$ ipython --no-banner

In [1]: import numpy as np

In [2]: from numpy import linalg as LA

In [3]: np.set_printoptions(precision=2, suppress=True, linewidth=120)

In [4]: def rd(a):
   ...:     return np.round(a, 2) + 0
   ...: 

In [5]: F = np.loadtxt("arr.csv", delimiter=",")

In [6]: F
Out[6]: 
array([[ 0.1,  0.6,  0.9],
       [-0.2,  1.5,  0.6],
       [ 0.7,  5.1, -2.1],
       [ 0.7,  3.3,  0.2],
       [ 0.5, -0.3,  2.2]])

In [7]: P = F @ LA.solve(F.T @ F, F.T)

In [8]: rd(P)
Out[8]: 
array([[ 0.17,  0.29, -0.07,  0.14,  0.18],
       [ 0.29,  0.87, -0.05,  0.07, -0.14],
       [-0.07, -0.05,  0.78,  0.35, -0.2 ],
       [ 0.14,  0.07,  0.35,  0.43,  0.31],
       [ 0.18, -0.14, -0.2 ,  0.31,  0.75]])

In [9]: rd(P @ F[:, 0])
Out[9]: array([ 0.1, -0.2,  0.7,  0.7,  0.5])

In [10]: rd(LA.eigvalsh(P))
Out[10]: array([0., 0., 1., 1., 1.])

In [11]: q, r_ = LA.qr(F)

In [12]: q.shape, r_.shape
Out[12]: ((5, 3), (3, 3))

In [13]: q, vecs = LA.qr(F[:, :2])[0], LA.qr(F[:, 2:])[0]

In [14]: s = LA.svd(q.T @ vecs, compute_uv=False)

In [15]: (s > 0.9).sum()
Out[15]: np.int64(0)

In [16]: q = F.astype(float).copy()

In [17]: for j in range(3):
    ...:     q[:, j] -= q[:, :j] @ (q[:, :j].T @ q[:, j])
    ...:     q[:, j] /= LA.norm(q[:, j])
    ...: 

In [18]: rd(q.T @ q)
Out[18]: 
array([[1., 0., 0.],
       [0., 1., 0.],
       [0., 0., 1.]])

In [19]: E = np.loadtxt("case15.csv", delimiter=",")

In [20]: rd(E)
Out[20]: 
array([[ 0.01,  0.01, -0.05,  0.03, -0.05,  0.03, -0.03, -0.05,  0.01],
       [ 0.01,  0.01, -0.05,  0.03, -0.05,  0.03, -0.03, -0.05,  0.01],
       [-0.05, -0.05,  0.24, -0.14,  0.24, -0.14,  0.14,  0.24, -0.05],
       [ 0.03,  0.03, -0.14,  0.09, -0.14,  0.09, -0.09, -0.14,  0.03],
       [-0.05, -0.05,  0.24, -0.14,  0.24, -0.14,  0.14,  0.24, -0.05],
       [ 0.03,  0.03, -0.14,  0.09, -0.14,  0.09, -0.09, -0.14,  0.03],
       [-0.03, -0.03,  0.14, -0.09,  0.14, -0.09,  0.09,  0.14, -0.03],
       [-0.05, -0.05,  0.24, -0.14,  0.24, -0.14,  0.14,  0.24, -0.05],
       [ 0.01,  0.01, -0.05,  0.03, -0.05,  0.03, -0.03, -0.05,  0.01]])

In [21]: # symmetric

In [22]: x = np.array([0, -3, 1, -1, 0, 0, -1, 0, 2])

In [23]: rd(np.eye(9) - E)
Out[23]: 
array([[ 0.99, -0.01,  0.05, -0.03,  0.05, -0.03,  0.03,  0.05, -0.01],
       [-0.01,  0.99,  0.05, -0.03,  0.05, -0.03,  0.03,  0.05, -0.01],
       [ 0.05,  0.05,  0.76,  0.14, -0.24,  0.14, -0.14, -0.24,  0.05],
       [-0.03, -0.03,  0.14,  0.91,  0.14, -0.09,  0.09,  0.14, -0.03],
       [ 0.05,  0.05, -0.24,  0.14,  0.76,  0.14, -0.14, -0.24,  0.05],
       [-0.03, -0.03,  0.14, -0.09,  0.14,  0.91,  0.09,  0.14, -0.03],
       [ 0.03,  0.03, -0.14,  0.09, -0.14,  0.09,  0.91, -0.14,  0.03],
       [ 0.05,  0.05, -0.24,  0.14, -0.24,  0.14, -0.14,  0.76,  0.05],
       [-0.01, -0.01,  0.05, -0.03,  0.05, -0.03,  0.03,  0.05,  0.99]])

In [24]: rd((x - E @ x) @ (E @ x))
Out[24]: np.float64(0.0)

In [25]: rd(E @ x)
Out[25]: array([-0.06, -0.06,  0.29, -0.17,  0.29, -0.17,  0.17,  0.29, -0.06])

In [26]: rd(E @ E @ x)
Out[26]: array([-0.06, -0.06,  0.29, -0.17,  0.29, -0.17,  0.17,  0.29, -0.06])
